$ python -q
>>> import numpy as np
>>> from numpy import linalg as LA
>>> np.set_printoptions(precision=2, suppress=True, linewidth=100)
>>> s = 5 * 0.9 ** np.arange(3)
>>> q, _ = LA.qr(np.array([[-0.3, 0.0, -0.8], [-0.5, 0.6, -0.1], [-0.5, 0.6, -0.5]]))
>>> rng = np.random.default_rng(963730)
>>> K = rng.normal(size=(19, 3)) * s @ q
>>> K
array([[ -1.46,   4.68,  -4.3 ],
       [ -1.67,  -0.34,  -8.17],
       [  0.56,   0.15,  -7.82],
       [  0.04,  -2.03,   2.52],
       [ -8.2 ,  10.96,  -2.78],
       [ -1.56,  -2.46,  -3.8 ],
       [ -3.66,   1.9 ,   9.44],
       [ -0.31,  -0.42,   1.1 ],
       [  2.51,   9.74,  -0.82],
       [  2.57,   0.71,   4.53],
       [ -1.24,   2.24,  -3.67],
       [  3.58,  -3.73,   6.22],
       [ -0.39,   4.32,  -1.98],
       [ -0.25,   3.49,  -1.62],
       [  7.94, -10.05,  -4.8 ],
       [  2.08,   6.05,  -2.25],
       [ -1.21,   3.34,  -5.49],
       [ -4.09,   3.05,  -1.93],
       [ -0.57,   0.86,  -4.19]])
>>> Ac = K - K.mean(axis=0)
>>> vecs = LA.svd(Ac)[2][:2]
>>> Y = Ac - Ac @ vecs.T @ vecs
>>> (Ac @ vecs.T).std(axis=0)
array([5.14, 4.43])
>>> Y.std(axis=0)
array([2.07, 1.16, 0.01])
>>> np.round(LA.norm(Y) / LA.norm(Ac), 2)
np.float64(0.33)
>>> np.round(np.cov(Ac @ vecs.T, rowvar=False), 2) + 0
array([[27.9 ,  0.  ],
       [ 0.  , 20.75]])
>>> vec = np.array([-4, -2, -3])
>>> np.sign((K @ vec).round(6))
array([ 1.,  1.,  1., -1.,  1.,  1., -1., -1., -1., -1.,  1., -1., -1., -1.,  1., -1.,  1.,  1.,
        1.])
>>> K @ np.eye(3)[2]
array([-4.3 , -8.17, -7.82,  2.52, -2.78, -3.8 ,  9.44,  1.1 , -0.82,  4.53, -3.67,  6.22, -1.98,
       -1.62, -4.8 , -2.25, -5.49, -1.93, -4.19])
>>> q, vecs = LA.qr(K[:, :1])[0], LA.qr(K[:, 1:])[0]
>>> s = LA.svd(q.T @ vecs, compute_uv=False)
>>> np.degrees(np.arccos(s.clip(0, 1)))
array([54.75])
>>> s
array([0.58])
>>> P = K @ LA.solve(K.T @ K, K.T)
>>> np.round(LA.eigvalsh(P), 2) + 0
array([0., 0., 0., 0., 0., 0., 0., 0., 0., 0., 0., 0., 0., 0., 0., 0., 1., 1., 1.])
>>> LA.matrix_rank(np.eye(19) - P)
np.int64(16)
>>> round(np.trace(P), 2)
np.float64(3.0)
>>> E = np.array([[1.89, -1.63, -1.7, -5.97, 2.43],
...     [-3.76, 1.46, 0.37, 1.86, -4.9],
...     [12.82, -2.25, -8.1, 5.24, 3.16],
...     [0.44, 0.53, 1.95, 0.55, 2.01],
...     [-3.74, -3.42, -4.98, -3.46, 3.67],
...     [-6.65, 6.55, -4.76, -0.44, 0.9],
...     [5.55, 1.63, -11.89, -4.62, -1.86]])
>>> def softmax(z):
...     e = np.exp(z - z.max(axis=-1, keepdims=True))
...     return e / e.sum(axis=-1, keepdims=True)
... 
>>> softmax(E).sum(axis=1)
array([1., 1., 1., 1., 1., 1., 1.])
>>> scores = E @ E.T / np.sqrt(5)
>>> softmax(scores).round(6).argmax(axis=1)
array([6, 1, 2, 3, 4, 5, 6])
>>> softmax(scores)[3] @ E
array([0.54, 0.49, 1.82, 0.52, 2.02])
>>> np.round(softmax(scores), 2) + 0
array([[0.45, 0.  , 0.  , 0.  , 0.  , 0.  , 0.55],
       [0.  , 1.  , 0.  , 0.  , 0.  , 0.  , 0.  ],
       [0.  , 0.  , 1.  , 0.  , 0.  , 0.  , 0.  ],
       [0.01, 0.  , 0.01, 0.98, 0.  , 0.  , 0.  ],
       [0.  , 0.  , 0.  , 0.  , 1.  , 0.  , 0.  ],
       [0.  , 0.  , 0.  , 0.  , 0.  , 1.  , 0.  ],
       [0.  , 0.  , 0.  , 0.  , 0.  , 0.  , 1.  ]])
>>> Y = np.c_[E[:, :3] @ np.array([[-1, 0, -1], [-1, -1, 3], [-3, 2, 2]]), np.array([-7, -9, -3, -2, -4, 8, 3])]
>>> Y
array([[  4.84,  -1.77, -10.18,  -7.  ],
       [  1.19,  -0.72,   8.88,  -9.  ],
       [ 13.73, -13.95, -35.77,  -3.  ],
       [ -6.82,   3.37,   5.05,  -2.  ],
       [ 22.1 ,  -6.54, -16.48,  -4.  ],
       [ 14.38, -16.07,  16.78,   8.  ],
       [ 28.49, -25.41, -24.44,   3.  ]])
>>> np.round(LA.lstsq(E, Y[:, 0])[0], 2) + 0
array([-1., -1., -3.,  0.,  0.])
>>> LA.matrix_rank(np.c_[E, Y])
np.int64(6)
>>> LA.norm(LA.qr(E)[0].T @ Y, axis=0) ** 2 / ((Y ** 2).sum(axis=0) + 1e-12)
array([1.  , 1.  , 1.  , 0.45])
>>> vec = np.array([0, 2, 0, 0, 0])
>>> target = E @ vec
>>> np.round(LA.pinv(E) @ E, 2) + 0
array([[1., 0., 0., 0., 0.],
       [0., 1., 0., 0., 0.],
       [0., 0., 1., 0., 0.],
       [0., 0., 0., 1., 0.],
       [0., 0., 0., 0., 1.]])
>>> target
array([-3.26,  2.92, -4.5 ,  1.06, -6.84, 13.1 ,  3.26])
>>> np.round(LA.lstsq(E, target)[0], 2) + 0
array([0., 2., 0., 0., 0.])
>>> target = target + 0.02 * rng.normal(size=7)
>>> target
array([-3.27,  2.95, -4.5 ,  1.1 , -6.82, 13.11,  3.26])
>>> coef, *_ = LA.lstsq(E, target)
>>> coef.round()
array([-0.,  2., -0.,  0.,  0.])
>>> [round(float(LA.norm(LA.solve(E.T @ E + lam * np.eye(5), E.T @ target))), 2) for lam in (0, 1, 10, 100)]
[2.0, 1.94, 1.6, 0.77]
>>> np.round(E.T @ (target - E @ coef), 2) + 0
array([0., 0., 0., 0., 0.])
>>> coef.round(2) + 0
array([0., 2., 0., 0., 0.])
>>> P = E @ LA.solve(E.T @ E, E.T)
>>> np.round(LA.eigvalsh(P), 2) + 0
array([0., 0., 1., 1., 1., 1., 1.])
>>> np.round(np.trace(P), 2)
np.float64(5.0)
>>> P @ E[:, 4]
array([ 2.43, -4.9 ,  3.16,  2.01,  3.67,  0.9 , -1.86])
>>> q, r_ = LA.qr(E)
>>> np.round(np.trace(q @ q.T), 2)
np.float64(5.0)
>>> q @ r_
array([[  1.89,  -1.63,  -1.7 ,  -5.97,   2.43],
       [ -3.76,   1.46,   0.37,   1.86,  -4.9 ],
       [ 12.82,  -2.25,  -8.1 ,   5.24,   3.16],
       [  0.44,   0.53,   1.95,   0.55,   2.01],
       [ -3.74,  -3.42,  -4.98,  -3.46,   3.67],
       [ -6.65,   6.55,  -4.76,  -0.44,   0.9 ],
       [  5.55,   1.63, -11.89,  -4.62,  -1.86]])
>>> q.shape, r_.shape
((7, 5), (5, 5))
>>> round(abs(r_[0, 0]), 2), round(float(LA.norm(E[:, 0])), 2)
(np.float64(16.47), 16.47)
>>> np.abs(np.diag(r_))
array([16.47,  7.39, 13.38,  8.11,  6.83])
>>> m1 = np.load("m.npy")
>>> m1
array([[-1.,  2.,  0.,  2.,  2.],
       [ 2.,  2.,  0.,  4.,  4.],
       [ 0.,  0., -2.,  0.,  0.],
       [ 2.,  4.,  0.,  2.,  4.],
       [ 2.,  4.,  0.,  4.,  2.]])
>>> (m1 != 0).astype(int)
array([[1, 1, 0, 1, 1],
       [1, 1, 0, 1, 1],
       [0, 0, 1, 0, 0],
       [1, 1, 0, 1, 1],
       [1, 1, 0, 1, 1]])
>>> m1 @ m1
array([[13., 18.,  0., 18., 18.],
       [18., 40.,  0., 36., 36.],
       [ 0.,  0.,  4.,  0.,  0.],
       [18., 36.,  0., 40., 36.],
       [18., 36.,  0., 36., 40.]])
>>> evals, vecs = LA.eig(m1)
>>> np.sort(LA.eigvals(m1.T))
array([-2., -2., -2., -2., 11.])
>>> round(np.prod(evals), 2)
np.float64(176.0)
>>> np.sort(LA.eigvals(m1 @ m1))
array([  4.,   4.,   4.,   4., 121.])
>>> np.round(m1 @ vecs[:, 0] - evals[0] * vecs[:, 0], 2) + 0
array([0., 0., 0., 0., 0.])
>>> F = np.loadtxt("w.csv", delimiter=",")
>>> F
array([[ -2.86, -11.7 ,   7.92],
       [  6.85,   5.75,  -1.94],
       [  8.71,  28.28, -13.8 ],
       [  0.92,  -4.59,   3.91],
       [  0.43,   3.7 ,  -0.36],
       [ -1.19,  -6.89,   5.28],
       [  3.71,   1.66,   0.44],
       [  5.13,  18.41,  -8.38],
       [  3.96,   3.94,  -0.77],
       [ -0.85,  -7.07,   5.34],
       [ -2.62,   0.57,   1.52],
       [ -1.72,  -1.79,   2.67],
       [  9.06,  20.64,  -9.86],
       [  2.39,   1.75,   0.5 ],
       [ -2.96,  -9.32,   6.68],
       [  2.25,   6.26,  -1.83],
       [ -5.82, -10.84,   7.7 ],
       [ 13.61,  26.56, -13.3 ],
       [  0.89,  -3.43,   3.31],
       [  5.22,   9.9 ,  -3.97],
       [ -4.66, -10.2 ,   7.28],
       [  4.54,  13.24,  -5.65],
       [ -5.46, -12.55,   8.56],
       [  2.6 ,   9.81,  -3.71],
       [ -3.88,  -2.67,   3.3 ]])
>>> Ac = F - F.mean(axis=0)
>>> left, s, Vt = LA.svd(Ac, full_matrices=False)
>>> (np.sign(left[:, 0]) == np.sign(left[0, 0])).astype(int)
array([1, 0, 0, 1, 0, 1, 1, 0, 0, 1, 1, 1, 0, 1, 1, 0, 1, 0, 1, 0, 1, 0, 1, 0, 1])
>>> np.abs(left[:, 0]).argmax()
np.int64(2)
>>> s
array([69.23,  9.48,  0.01])
>>> Vt[0] * np.sign(Vt[0, np.abs(Vt[0]).argmax()])
array([ 0.32,  0.83, -0.46])
>>> np.round(s ** 2 / (s ** 2).sum(), 2) + 0
array([0.98, 0.02, 0.  ])
>>> cent = F[[21, 17]].astype(float)
>>> for _ in range(5):
...     lab = LA.norm(F[:, None] - cent, axis=-1).argmin(axis=1)
...     cent = np.array([F[lab == j].mean(axis=0) for j in range(2)])
... 
>>> lab
array([0, 0, 1, 0, 0, 0, 0, 1, 0, 0, 0, 0, 1, 0, 0, 0, 0, 1, 0, 1, 0, 1, 0, 1, 0])
>>> np.bincount(lab)
array([18,  7])
>>> arr = np.load("out7.npy")
>>> arr
array([[ 1, -1, -1,  1,  1, -1, -1,  1],
       [ 1, -1,  1, -1, -1,  1, -1,  1],
       [ 1,  1,  1,  1, -1, -1, -1, -1],
       [ 1,  1, -1, -1,  1,  1, -1, -1],
       [ 1,  1, -1, -1, -1, -1,  1,  1],
       [ 1, -1, -1,  1, -1,  1,  1, -1],
       [ 1, -1,  1, -1,  1, -1,  1, -1]])
>>> Ac = F - F.mean(axis=0)
>>> vecs = LA.svd(Ac)[2][:1]
>>> Y = Ac - Ac @ vecs.T @ vecs
>>> np.diag(vecs.T @ vecs)
array([0.11, 0.69, 0.21])
>>> LA.norm(Y, axis=1).round(6).argmax()
np.int64(1)
>>> Y.std(axis=0)
array([1.79, 0.61, 0.17])
>>> theta = np.radians(45)
>>> r_ = np.eye(8)
>>> r_[2, 2] = r_[3, 3] = np.cos(theta)
>>> r_[2, 3], r_[3, 2] = -np.sin(theta), np.sin(theta)
>>> r_
array([[ 1.  ,  0.  ,  0.  ,  0.  ,  0.  ,  0.  ,  0.  ,  0.  ],
       [ 0.  ,  1.  ,  0.  ,  0.  ,  0.  ,  0.  ,  0.  ,  0.  ],
       [ 0.  ,  0.  ,  0.71, -0.71,  0.  ,  0.  ,  0.  ,  0.  ],
       [ 0.  ,  0.  ,  0.71,  0.71,  0.  ,  0.  ,  0.  ,  0.  ],
       [ 0.  ,  0.  ,  0.  ,  0.  ,  1.  ,  0.  ,  0.  ,  0.  ],
       [ 0.  ,  0.  ,  0.  ,  0.  ,  0.  ,  1.  ,  0.  ,  0.  ],
       [ 0.  ,  0.  ,  0.  ,  0.  ,  0.  ,  0.  ,  1.  ,  0.  ],
       [ 0.  ,  0.  ,  0.  ,  0.  ,  0.  ,  0.  ,  0.  ,  1.  ]])
>>> Y = arr @ r_.T
>>> np.allclose(arr @ arr.T, Y @ Y.T)
True
>>> Y.round(2) + 0
array([[ 1.  , -1.  , -1.41,  0.  ,  1.  , -1.  , -1.  ,  1.  ],
       [ 1.  , -1.  ,  1.41,  0.  , -1.  ,  1.  , -1.  ,  1.  ],
       [ 1.  ,  1.  ,  0.  ,  1.41, -1.  , -1.  , -1.  , -1.  ],
       [ 1.  ,  1.  ,  0.  , -1.41,  1.  ,  1.  , -1.  , -1.  ],
       [ 1.  ,  1.  ,  0.  , -1.41, -1.  , -1.  ,  1.  ,  1.  ],
       [ 1.  , -1.  , -1.41,  0.  , -1.  ,  1.  ,  1.  , -1.  ],
       [ 1.  , -1.  ,  1.41,  0.  ,  1.  , -1.  ,  1.  , -1.  ]])
>>> round(LA.det(r_), 2), round(np.trace(r_), 2)
(np.float64(1.0), np.float64(7.41))
>>> np.abs(Y - arr).max(axis=0)
array([0., 0., 1., 1., 0., 0., 0., 0.])
>>> Y = arr / LA.norm(arr, axis=1, keepdims=True)
>>> C2 = Y @ Y.T
>>> (np.abs(C2) > 0.9).astype(int)
array([[1, 0, 0, 0, 0, 0, 0],
       [0, 1, 0, 0, 0, 0, 0],
       [0, 0, 1, 0, 0, 0, 0],
       [0, 0, 0, 1, 0, 0, 0],
       [0, 0, 0, 0, 1, 0, 0],
       [0, 0, 0, 0, 0, 1, 0],
       [0, 0, 0, 0, 0, 0, 1]])
>>> C2[5].round(2) + 0
array([0., 0., 0., 0., 0., 1., 0.])
>>> J = np.load("block2.npy")
>>> J
array([[-0.5,  0.4,  0.6,  1. ,  0. ,  0.6, -1.2],
       [-2. , -0.4, -0.7,  1.3, -0.6,  1.6, -0.4],
       [ 0. , -1.5,  0. ,  0.2,  0.1, -0.6, -2.2],
       [-0.5, -1. , -2.2, -0.1,  1.3, -1.1, -1.7],
       [ 0.1, -1.2, -0.4,  1.5, -0.4,  0.4,  1.7],
       [ 0.8,  0.3, -0.1,  0.2, -0.4, -0.9, -0.9],
       [-1.7, -1.1, -0.3, -0.7,  1.4, -0.3,  1.2],
       [-0.1,  0. , -1. ,  0.4,  1.1,  0. , -1. ],
       [-0.3, -1.3, -0.2, -1.3, -0.3,  0.8,  0.9],
       [-1.3, -1. ,  0. ,  0.1,  0.1, -1.9,  0.3],
       [ 0.2,  0.1,  0.7, -1.5,  0.1, -0.1, -0.8],
       [ 0.3, -1.8,  0.9,  1.7, -1. ,  1. , -0.7],
       [ 0.5, -2.4,  0.2, -0.8, -0.2,  1.6,  1.8],
       [-0.7, -1.8, -0.1, -2.3, -1.8, -0.2,  0.2],
       [-0.5, -1. ,  0.1, -0.5, -1.8,  1.1, -0.3],
       [-0.1, -1. , -0.3,  0.5, -0.1,  0.3, -1.3],
       [ 2. ,  0.8,  0.6, -1.6,  1.6, -0.6, -1.4],
       [-0.5, -2. , -2.5,  5. , -4.5,  2.5,  6.5],
       [-0.5,  0.2, -0.8, -0.5,  1. , -1.1,  1.5],
       [ 2.4, -0.5, -2.2, -0.2, -0.7, -0.1,  1.2],
       [ 0. , -2.4,  0. ,  0.6,  0.1, -1.3, -1.7]])
>>> P = J @ LA.solve(J.T @ J, J.T)
>>> LA.matrix_rank(np.eye(21) - P)
np.int64(14)
>>> np.allclose(P @ P, P)
True
